In [1]: import numpy as np

In [2]: import numpy.linalg as la

In [3]: np.set_printoptions(precision=1, suppress=True, linewidth=100)

In [4]: def tidy(a):
   ...:     return np.round(a, 1) + 0
   ...: 

In [5]: m1 = np.load("mat.npy")

In [6]: print(tidy(m1))
[[ 1.   0.   0.   0.   0.   0.   0.   0. ]
 [ 0.   0.9  0.   0.   0.  -0.5  0.   0. ]
 [ 0.   0.   1.   0.   0.   0.   0.   0. ]
 [ 0.   0.   0.   1.   0.   0.   0.   0. ]
 [ 0.   0.   0.   0.   1.   0.   0.   0. ]
 [ 0.   0.5  0.   0.   0.   0.9  0.   0. ]
 [ 0.   0.   0.   0.   0.   0.   1.   0. ]
 [ 0.   0.   0.   0.   0.   0.   0.   1. ]]

In [7]: # orthonormal columns

In [8]: print(m1[:, 4] @ m1[:, 7])
0.0

In [9]: print(tidy(m1 @ m1.T))
[[1. 0. 0. 0. 0. 0. 0. 0.]
 [0. 1. 0. 0. 0. 0. 0. 0.]
 [0. 0. 1. 0. 0. 0. 0. 0.]
 [0. 0. 0. 1. 0. 0. 0. 0.]
 [0. 0. 0. 0. 1. 0. 0. 0.]
 [0. 0. 0. 0. 0. 1. 0. 0.]
 [0. 0. 0. 0. 0. 0. 1. 0.]
 [0. 0. 0. 0. 0. 0. 0. 1.]]

In [10]: A = np.loadtxt("arr.csv", delimiter=",")

In [11]: print(A)
[[1.  0.5 0.2 0.1]
 [0.5 1.  0.5 0.2]
 [0.2 0.5 1.  0.5]
 [0.1 0.2 0.5 1. ]]

In [12]: # symmetric, so the eigenvalues are real

In [13]: Q, Rm = la.qr(A)

In [14]: print(tidy(np.trace(Q @ Q.T)))
4.0

In [15]: print(tidy(np.abs(np.diag(Rm))))
[1.1 0.8 0.7 0.7]

In [16]: print(tidy(Q.T @ Q))
[[1. 0. 0. 0.]
 [0. 1. 0. 0.]
 [0. 0. 1. 0.]
 [0. 0. 0. 1.]]

In [17]: print(tidy(Rm))
[[-1.1 -1.  -0.6 -0.4]
 [ 0.  -0.8 -0.8 -0.5]
 [ 0.   0.  -0.7 -0.7]
 [ 0.   0.   0.   0.7]]

In [18]: print(tidy(Q))
[[-0.9  0.5  0.   0. ]
 [-0.4 -0.8  0.5  0.1]
 [-0.2 -0.4 -0.7 -0.5]
 [-0.1 -0.2 -0.4  0.9]]

In [19]: print(tidy(abs(Rm[0, 0])), tidy(la.norm(A[:, 0])))
1.1 1.1

In [20]: evals, V = la.eigh(A)

In [21]: x = np.array([1, 2, 2, 2])

In [22]: print(tidy(V * np.maximum(evals, 0) @ V.T))
[[1.  0.5 0.2 0.1]
 [0.5 1.  0.5 0.2]
 [0.2 0.5 1.  0.5]
 [0.1 0.2 0.5 1. ]]

In [23]: print(tidy(V * np.sqrt(evals) @ V.T))
[[1.  0.3 0.1 0. ]
 [0.3 0.9 0.2 0.1]
 [0.1 0.2 0.9 0.3]
 [0.  0.1 0.3 1. ]]
